$ python -q
>>> import numpy as np
>>> from numpy import linalg as LA
>>> np.set_printoptions(precision=2, suppress=True, linewidth=140)
>>> feats = np.load("out6.npy")
>>> feats
array([[0, 1, 0, 0],
       [0, 0, 0, 1],
       [1, 0, 0, 0],
       [0, 0, 1, 0]])
>>> np.kron(np.eye(2, dtype=int), feats)
array([[0, 1, 0, 0, 0, 0, 0, 0],
       [0, 0, 0, 1, 0, 0, 0, 0],
       [1, 0, 0, 0, 0, 0, 0, 0],
       [0, 0, 1, 0, 0, 0, 0, 0],
       [0, 0, 0, 0, 0, 1, 0, 0],
       [0, 0, 0, 0, 0, 0, 0, 1],
       [0, 0, 0, 0, 1, 0, 0, 0],
       [0, 0, 0, 0, 0, 0, 1, 0]])
>>> round(float(LA.det(feats[::-1])), 2)
-1.0
>>> np.einsum("ij,ji->", feats, feats)
np.int64(0)
>>> np.einsum("ii->", feats)
np.int64(0)
>>> proj = np.triu(np.array([[-9, -4, 4, -9], [-1, -4, -8, -7], [-9, 6, 4, 7], [-3, -9, -9, 5]]), 1) + np.eye(4)
>>> A2 = proj @ feats @ LA.inv(proj)
>>> LA.matrix_rank(A2)
np.int64(4)
>>> np.round(np.poly(A2), 2) + 0
array([ 1.,  0.,  0.,  0., -1.])
>>> A2 = LA.inv(feats)
>>> feats @ A2
array([[1., 0., 0., 0.],
       [0., 1., 0., 0.],
       [0., 0., 1., 0.],
       [0., 0., 0., 1.]])
>>> LA.det(feats) * A2
array([[-0., -0., -1., -0.],
       [-1., -0., -0., -0.],
       [-0., -0., -0., -1.],
       [-0., -1., -0., -0.]])
>>> A2
array([[0., 0., 1., 0.],
       [1., 0., 0., 0.],
       [0., 0., 0., 1.],
       [0., 1., 0., 0.]])
>>> round(LA.cond(feats), 2)
np.float64(1.0)
>>> LA.inv(A2)
array([[0., 1., 0., 0.],
       [0., 0., 0., 1.],
       [1., 0., 0., 0.],
       [0., 0., 1., 0.]])
>>> (np.abs(A2) > 1e-9).astype(int)
array([[0, 0, 1, 0],
       [1, 0, 0, 0],
       [0, 0, 0, 1],
       [0, 1, 0, 0]])
>>> np.sort(np.abs(LA.eigvals(feats)))
array([1., 1., 1., 1.])
>>> np.trace(feats)
np.int64(0)
>>> round(np.abs(LA.eigvals(feats)).max(), 2)
np.float64(1.0)
>>> np.round(LA.det(feats), 2)
np.float64(-1.0)
>>> np.allclose(feats @ feats.T, feats.T @ feats)
True
>>> feats @ feats
array([[0, 0, 0, 1],
       [0, 0, 1, 0],
       [0, 1, 0, 0],
       [1, 0, 0, 0]])
>>> LA.matrix_power(feats, 3)
array([[0, 0, 1, 0],
       [1, 0, 0, 0],
       [0, 0, 0, 1],
       [0, 1, 0, 0]])
>>> A2 = np.array([[5, 2, 2], [1, 2, 2]])
>>> basis = np.kron(A2, feats)
>>> basis.shape
(8, 12)
>>> LA.matrix_rank(basis)
np.int64(8)
>>> np.round(LA.norm(basis, 2), 2), round(float(LA.norm(A2, 2) * LA.norm(feats, 2)), 2)
(np.float64(6.22), 6.22)
>>> data = np.load("m.npy")
>>> data
array([[ 2,  3,  3,  1,  0],
       [-3, -1, -2, -4,  4],
       [ 2,  0,  3,  4,  4],
       [ 8,  5,  7,  9, -8]])
>>> U, sig, Vt = LA.svd(data)
>>> evecs = Vt[:(sig > 1e-8).sum()]
>>> rng = np.random.default_rng(5030)
>>> vec = data[2] + -2 * data[3] + rng.integers(2) * np.eye(5)[1]
>>> vec
array([-14.,  -9., -11., -14.,  20.])
>>> np.allclose(evecs.T @ evecs @ vec, vec)
False
>>> np.diag(evecs.T @ evecs)
array([0.25, 0.63, 0.42, 0.75, 0.96])
>>> LA.matrix_rank(data, rtol=0.1)
np.int64(3)
>>> U, sig, Vt = LA.svd(data)
>>> np.argmax(sig[:-1] / (sig[1:] + 1e-6)) + 1
np.int64(3)
>>> sig.round(2) + 0
array([18.61,  6.41,  3.08,  0.  ])
>>> A2 = U[:, :3] @ np.diag(sig[:3]) @ Vt[:3]
>>> np.round(LA.norm(data - A2, 2), 2), np.round(sig[3], 2)
(np.float64(0.0), np.float64(0.0))
>>> LA.matrix_rank(data, rtol=0.05)
np.int64(3)
>>> rk = LA.matrix_rank(data)
>>> rk
np.int64(3)
>>> null = LA.svd(data)[2][rk:].T
>>> LA.matrix_rank(data.T @ data), LA.matrix_rank(data @ data.T)
(np.int64(3), np.int64(3))
>>> np.round(data @ null, 2) + 0
array([[0., 0.],
       [0., 0.],
       [0., 0.],
       [0., 0.]])
>>> null @ null.T
array([[ 0.75, -0.15, -0.25, -0.29,  0.11],
       [-0.15,  0.37, -0.36,  0.27,  0.07],
       [-0.25, -0.36,  0.58, -0.16, -0.15],
       [-0.29,  0.27, -0.16,  0.25,  0.02],
       [ 0.11,  0.07, -0.15,  0.02,  0.04]])
>>> [int(LA.matrix_rank(data[:i])) for i in range(1, len(data) + 1)]
[1, 2, 3, 3]
>>> arr = np.load("w.npy")
>>> arr
array([[ 1.5 , -0.8 ,  1.2 , -0.9 ,  0.3 , -1.3 , -0.5 ],
       [ 1.1 , -1.3 , -1.2 ,  2.8 , -0.9 ,  0.5 , -0.2 ],
       [ 2.  ,  0.3 , -0.4 ,  1.6 ,  1.1 ,  0.  , -1.1 ],
       [ 1.12, -1.29, -1.17,  2.78, -0.93,  0.49, -0.21],
       [-1.6 , -0.6 ,  0.5 ,  0.6 , -1.1 , -0.3 , -1.1 ]])
>>> blk = np.stack([data, 3 * data, data[::-1]])
>>> LA.norm(blk, axis=(1, 2))
array([19.92, 59.77, 19.92])
>>> LA.matrix_rank(blk.reshape(3, -1))
np.int64(2)
>>> LA.matrix_rank(blk)
array([3, 3, 3])
>>> U, sig, Vt = LA.svd(arr)
>>> np.argmax(sig[:-1] / (sig[1:] + 1e-6)) + 1
np.int64(4)
>>> A2 = U[:, :4] @ np.diag(sig[:4]) @ Vt[:4]
>>> round(float(LA.norm(arr - A2, 2)), 2), np.round(sig[4], 2)
(0.03, np.float64(0.03))
>>> round(np.abs(arr - A2).max(), 2)
np.float64(0.01)
>>> W0 = np.load("layer17.npy")
>>> W0
array([[ -0.4,  -8. ,  -0.7],
       [  0.3,   0. ,  -0.3],
       [  0.1, -20. ,  -0.2],
       [ -2. , -36. ,  -0.9],
       [ -0.3,  26. ,  -0.9]])
>>> W = np.array([[0, -1, 2, 3, 1, -3], [-2, 2, -2, 2, 2, 0], [-2, -3, -3, -1, 0, 0]])
>>> coef = np.array([3, 2, -4, 6, -7, -8])
>>> H = np.maximum(W0 @ W + coef, 0)
>>> H
array([[20.4,  0. , 13.3,  0. ,  0. ,  0. ],
       [ 3.6,  2.6,  0. ,  7.2,  0. ,  0. ],
       [43.4,  0. , 36.8,  0. ,  0. ,  0. ],
       [76.8,  0. , 66.7,  0. ,  0. ,  0. ],
       [ 0. , 57. ,  0. , 58. , 44.7,  0. ]])
>>> (H > 0).mean(axis=0)
array([0.8, 0.4, 0.6, 0.4, 0.2, 0. ])
>>> (H > 0).astype(int)
array([[1, 0, 1, 0, 0, 0],
       [1, 1, 0, 1, 0, 0],
       [1, 0, 1, 0, 0, 0],
       [1, 0, 1, 0, 0, 0],
       [0, 1, 0, 1, 1, 0]])
>>> basis = np.array([[0, 2], [-4, -3], [4, 1], [0, 5], [2, 3], [-4, -1]])
>>> W @ basis
array([[ 26,  26],
       [-12,   4],
       [  0,  -3]])
>>> H @ basis
array([[  53.2,   54.1],
       [ -10.4,   35.4],
       [ 147.2,  123.6],
       [ 266.8,  220.3],
       [-138.6,  253.1]])
>>> F = rng.normal(size=(13, 4)) + 20 * np.array([5, -9, 2, 5])
>>> F
array([[  99.92, -178.14,   39.73,   99.35],
       [ 100.17, -181.19,   39.51,  100.01],
       [ 100.48, -180.87,   39.82,   97.78],
       [ 100.55, -181.13,   39.3 ,  102.  ],
       [ 102.5 , -180.14,   39.06,  100.55],
       [ 100.61, -179.26,   39.43,   98.94],
       [ 101.68, -180.94,   41.25,  101.31],
       [  98.65, -180.81,   39.87,   99.54],
       [  99.62, -179.53,   37.95,   99.37],
       [  99.68, -181.09,   40.51,  100.95],
       [ 100.28, -179.81,   39.19,   99.91],
       [ 101.91, -179.53,   41.04,   98.91],
       [ 100.16, -180.1 ,   38.25,   98.27]])
>>> Xs = F - F.mean(axis=0)
>>> U, sig, Vt = LA.svd(Xs, full_matrices=False)
>>> LA.matrix_rank(Xs)
np.int64(4)
>>> np.abs(Vt[-1])
array([0.41, 0.74, 0.42, 0.33])
>>> np.abs(U[:, 0]).argmax()
np.int64(6)
>>> sig ** 2 / (sig ** 2).sum()
array([0.45, 0.27, 0.17, 0.12])
>>> round((sig ** 2).sum() ** 2 / (sig ** 4).sum(), 2)
np.float64(3.19)
>>> np.abs(Vt[0]).argmax()
np.int64(3)
>>> np.round(Xs.mean(axis=0), 2) + 0
array([0., 0., 0., 0.])
>>> Xs = F - F.mean(axis=0)
>>> evecs = LA.svd(Xs)[2][:1]
>>> A2 = Xs - Xs @ evecs.T @ evecs
>>> A2.std(axis=0)
array([0.9 , 0.72, 0.76, 0.53])
>>> q, evecs = LA.qr(F[:, :1])[0], LA.qr(F[:, 1:])[0]
>>> sig = LA.svd(q.T @ evecs, compute_uv=False)
>>> sig
array([1.])
>>> (sig > 0.9).sum()
np.int64(1)
>>> np.round(LA.norm(q @ q.T - evecs @ evecs.T, 2), 2)
np.float64(1.0)
>>> A2 = np.array([[7, 1], [3, 7], [7, 6], [-7, 8]])
>>> basis = np.array([[-2, -2, -3], [3, -3, -5]])
>>> mat = A2 @ basis + 0.3 * rng.normal(size=(4, 3))
>>> mat
array([[-10.92, -16.78, -26.01],
       [ 15.26, -26.93, -44.07],
       [  4.24, -32.09, -50.99],
       [ 37.56, -10.38, -18.61]])
>>> round(LA.norm(mat[1] - mat[2]), 2)
np.float64(14.0)
>>> LA.norm(mat, axis=1).argmax()
np.int64(2)
>>> np.round(LA.norm(mat[1], 1), 2), round(LA.norm(mat[1], np.inf), 2)
(np.float64(86.27), np.float64(44.07))
>>> vec = np.array([-3, 1, 3])
>>> y = mat @ vec
>>> coef, lr = np.zeros(3), 1 / LA.norm(mat, 2) ** 2
>>> for i in range(60):
...     coef -= lr * mat.T @ (mat @ coef - y)
...     if i % 10 == 0: print(i, round(LA.norm(mat @ coef - y), 2))
... 
0 69.07
10 9.94
20 1.44
30 0.26
40 0.17
50 0.16
>>> coef
array([-3.02,  1.55,  2.65])
>>> proj = mat @ LA.solve(mat.T @ mat, mat.T)
>>> round(float(np.trace(proj)), 2)
3.0
>>> proj @ mat[:, 1]
array([-16.78, -26.93, -32.09, -10.38])
>>> proj
array([[ 0.32,  0.14,  0.34, -0.29],
       [ 0.14,  0.97, -0.07,  0.06],
       [ 0.34, -0.07,  0.83,  0.14],
       [-0.29,  0.06,  0.14,  0.88]])
>>> np.round(LA.eigvalsh(proj), 2) + 0
array([0., 1., 1., 1.])
>>> np.round((np.eye(4) - proj) @ mat, 2) + 0
array([[0., 0., 0.],
       [0., 0., 0.],
       [0., 0., 0.],
       [0., 0., 0.]])
>>> E = np.loadtxt("a.csv", delimiter=",")
>>> E
array([[2., 0.],
       [0., 1.]])
>>> u = np.array([1, -2])
>>> A2 = E + np.outer(u, np.eye(2)[0])
>>> LA.matrix_rank(A2 - E)
np.int64(1)
>>> A2
array([[ 3.,  0.],
       [-2.,  1.]])
>>> np.round(LA.det(A2) / LA.det(E), 2), np.round(1 + LA.solve(E, u)[0], 2)
(np.float64(1.5), np.float64(1.5))
>>> E[:, 1] @ E[:, 0]
np.float64(0.0)
>>> LA.pinv(E)
array([[0.5, 0. ],
       [0. , 1. ]])
>>> ang = np.sort(rng.uniform(-2, 2, 32))
>>> X = np.c_[ang, ang ** 2, ang ** 3] @ np.array([[2, -2, 3, 0, -1, 0], [0, 2, -1, 0, 2, -2], [0, 1, -3, 0, 1, -3]])
>>> X
array([[ -3.62,   4.24,   9.14,   0.  ,   2.43,  11.29],
       [ -3.51,   4.27,   7.82,   0.  ,   2.51,  10.01],
       [ -3.49,   4.27,   7.67,   0.  ,   2.52,   9.86],
       [ -3.43,   4.27,   7.06,   0.  ,   2.55,   9.27],
       [ -2.94,   4.09,   2.96,   0.  ,   2.62,   5.21],
       [ -2.86,   4.02,   2.43,   0.  ,   2.6 ,   4.67],
       [ -2.81,   3.98,   2.13,   0.  ,   2.58,   4.37],
       [ -2.64,   3.82,   1.18,   0.  ,   2.5 ,   3.4 ],
       [ -2.03,   3.05,  -0.93,   0.  ,   2.03,   1.08],
       [ -1.93,   2.89,  -1.13,   0.  ,   1.93,   0.83],
       [ -1.7 ,   2.54,  -1.43,   0.  ,   1.69,   0.4 ],
       [ -1.65,   2.46,  -1.47,   0.  ,   1.63,   0.33],
       [ -1.61,   2.39,  -1.5 ,   0.  ,   1.58,   0.27],
       [ -1.55,   2.28,  -1.53,   0.  ,   1.51,   0.19],
       [ -1.1 ,   1.54,  -1.45,   0.  ,   0.99,  -0.11],
       [ -1.07,   1.49,  -1.43,   0.  ,   0.95,  -0.11],
       [ -0.75,   0.98,  -1.11,   0.  ,   0.61,  -0.12],
       [  0.21,  -0.18,   0.3 ,   0.  ,  -0.08,  -0.02],
       [  0.4 ,  -0.31,   0.54,   0.  ,  -0.11,  -0.1 ],
       [  1.05,  -0.36,   0.87,   0.  ,   0.17,  -0.98],
       [  1.44,  -0.04,   0.53,   0.  ,   0.68,  -2.14],
       [  1.44,  -0.03,   0.52,   0.  ,   0.69,  -2.15],
       [  1.44,  -0.02,   0.51,   0.  ,   0.7 ,  -2.18],
       [  1.83,   0.61,  -0.39,   0.  ,   1.53,  -3.98],
       [  2.05,   1.12,  -1.19,   0.  ,   2.14,  -5.3 ],
       [  2.4 ,   2.2 ,  -3.01,   0.  ,   3.4 ,  -8.05],
       [  2.41,   2.24,  -3.09,   0.  ,   3.45,  -8.15],
       [  2.74,   3.59,  -5.49,   0.  ,   4.96, -11.49],
       [  3.49,   7.94, -13.81,   0.  ,   9.69, -22.1 ],
       [  3.52,   8.11, -14.14,   0.  ,   9.87, -22.51],
       [  3.73,   9.74, -17.4 ,   0.  ,  11.61, -26.48],
       [  3.87,  10.86, -19.66,   0.  ,  12.79, -29.21]])
>>> LA.matrix_rank(X, rtol=0.1)
np.int64(3)
>>> np.round(LA.norm(X, 2) / LA.norm(X), 2)
np.float64(0.94)
>>> LA.cond(X) > 100
np.True_
